% python3 -q
>>> import numpy as np
>>> from numpy import linalg as LA
>>> np.set_printoptions(precision=1, suppress=True, linewidth=120)
>>> def rnd(a):
...     return np.round(a, 1) + 0
... 
>>> M2 = np.array([[0],
...     [0],
...     [-2],
...     [-2],
...     [1],
...     [-4],
...     [-1],
...     [3],
...     [3],
...     [-4],
...     [-1],
...     [-3],
...     [-3],
...     [-3],
...     [-4]])
>>> C = np.array([[2, 2, 3, 3, 0, 2, 2, 3, 3, 0, 0, 0, 2, 1, 3, 3]])
>>> F = M2 @ C
>>> F
array([[  0,   0,   0,   0,   0,   0,   0,   0,   0,   0,   0,   0,   0,   0,   0,   0],
       [  0,   0,   0,   0,   0,   0,   0,   0,   0,   0,   0,   0,   0,   0,   0,   0],
       [ -4,  -4,  -6,  -6,   0,  -4,  -4,  -6,  -6,   0,   0,   0,  -4,  -2,  -6,  -6],
       [ -4,  -4,  -6,  -6,   0,  -4,  -4,  -6,  -6,   0,   0,   0,  -4,  -2,  -6,  -6],
       [  2,   2,   3,   3,   0,   2,   2,   3,   3,   0,   0,   0,   2,   1,   3,   3],
       [ -8,  -8, -12, -12,   0,  -8,  -8, -12, -12,   0,   0,   0,  -8,  -4, -12, -12],
       [ -2,  -2,  -3,  -3,   0,  -2,  -2,  -3,  -3,   0,   0,   0,  -2,  -1,  -3,  -3],
       [  6,   6,   9,   9,   0,   6,   6,   9,   9,   0,   0,   0,   6,   3,   9,   9],
       [  6,   6,   9,   9,   0,   6,   6,   9,   9,   0,   0,   0,   6,   3,   9,   9],
       [ -8,  -8, -12, -12,   0,  -8,  -8, -12, -12,   0,   0,   0,  -8,  -4, -12, -12],
       [ -2,  -2,  -3,  -3,   0,  -2,  -2,  -3,  -3,   0,   0,   0,  -2,  -1,  -3,  -3],
       [ -6,  -6,  -9,  -9,   0,  -6,  -6,  -9,  -9,   0,   0,   0,  -6,  -3,  -9,  -9],
       [ -6,  -6,  -9,  -9,   0,  -6,  -6,  -9,  -9,   0,   0,   0,  -6,  -3,  -9,  -9],
       [ -6,  -6,  -9,  -9,   0,  -6,  -6,  -9,  -9,   0,   0,   0,  -6,  -3,  -9,  -9],
       [ -8,  -8, -12, -12,   0,  -8,  -8, -12, -12,   0,   0,   0,  -8,  -4, -12, -12]])
>>> # null space of dimension 15
>>> M2 = np.array([[0, 3, 5],
...     [4, 5, 1],
...     [0, 2, 5],
...     [4, 1, 3],
...     [5, 0, 4],
...     [2, 5, 1],
...     [3, 4, 0],
...     [2, 3, 0],
...     [3, 0, 0],
...     [3, 3, 1],
...     [4, 4, 5],
...     [1, 1, 2],
...     [2, 4, 2],
...     [5, 0, 5],
...     [4, 0, 4],
...     [0, 4, 0]])
>>> np.einsum("ij->j", F)
array([-40, -40, -60, -60,   0, -40, -40, -60, -60,   0,   0,   0, -40, -20, -60, -60])
>>> np.vstack([F, M2.T]).shape
(18, 16)
>>> LA.matrix_rank(F @ M2)
np.int64(1)
>>> M2.T @ F.T
array([[   0,    0, -132, -132,   66, -264,  -66,  198,  198, -264,  -66, -198, -198, -198, -264],
       [   0,    0, -144, -144,   72, -288,  -72,  216,  216, -288,  -72, -216, -216, -216, -288],
       [   0,    0, -118, -118,   59, -236,  -59,  177,  177, -236,  -59, -177, -177, -177, -236]])
>>> np.einsum("ij,ij->i", F, F)
array([   0,    0,  300,  300,   75, 1200,   75,  675,  675, 1200,   75,  675,  675,  675, 1200])
>>> F @ M2
array([[   0,    0,    0],
       [   0,    0,    0],
       [-132, -144, -118],
       [-132, -144, -118],
       [  66,   72,   59],
       [-264, -288, -236],
       [ -66,  -72,  -59],
       [ 198,  216,  177],
       [ 198,  216,  177],
       [-264, -288, -236],
       [ -66,  -72,  -59],
       [-198, -216, -177],
       [-198, -216, -177],
       [-198, -216, -177],
       [-264, -288, -236]])
>>> LA.matrix_rank(np.vstack([F, M2.T]))
np.int64(4)
